% python3 -q
>>> import numpy as np
>>> np.set_printoptions(precision=3, suppress=True, linewidth=160, sign=" ")
>>> mat = np.load("w.npy")
>>> print(mat)
[[ 4  1  1 -1 -5 -3  5 -5 -1 -2 -2]
 [-2  4  1  1 -1 -5 -3  5 -5 -1 -2]
 [-2 -2  4  1  1 -1 -5 -3  5 -5 -1]
 [-1 -2 -2  4  1  1 -1 -5 -3  5 -5]
 [-5 -1 -2 -2  4  1  1 -1 -5 -3  5]
 [ 5 -5 -1 -2 -2  4  1  1 -1 -5 -3]
 [-3  5 -5 -1 -2 -2  4  1  1 -1 -5]
 [-5 -3  5 -5 -1 -2 -2  4  1  1 -1]
 [-1 -5 -3  5 -5 -1 -2 -2  4  1  1]
 [ 1 -1 -5 -3  5 -5 -1 -2 -2  4  1]
 [ 1  1 -1 -5 -3  5 -5 -1 -2 -2  4]]
>>> rng = np.random.default_rng(58)
>>> labels = rng.permutation(11)
>>> print(labels)
[  5   8   0   6   2   3   7   4  10   9   1]
>>> M2 = mat[labels][:, labels]
>>> print(np.diag(M2))
[ 4  4  4  4  4  4  4  4  4  4  4]
>>> print(M2)
[[ 4 -1  5  1 -1 -2  1 -2 -3 -5 -5]
 [-1  4 -1 -2 -3  5 -2 -5  1  1 -5]
 [-3 -1  4  5  1 -1 -5 -5 -2 -2  1]
 [-2  1 -3  4 -5 -1  1 -2 -5 -1  5]
 [-1  5 -2 -5  4  1 -3  1 -1 -5 -2]
 [ 1 -3 -1 -1 -2  4 -5  1 -5  5 -2]
 [-2  1 -5 -2  5 -5  4 -1 -1  1 -3]
 [ 1 -5 -5  1 -2 -2 -1  4  5 -3 -1]
 [ 5 -2  1 -5 -1 -5 -1 -3  4 -2  1]
 [-5 -2  1 -1 -5 -3 -2  5  1  4 -1]
 [-5 -5 -2 -3  1  1  5 -1 -2 -1  4]]
>>> print(np.sort(np.abs(np.linalg.eigvals(M2))))
[  6.715   6.715   7.94    7.94    8.      8.751   8.751  13.142  13.142  15.052  15.052]
>>> print(np.allclose(M2, mat))
False
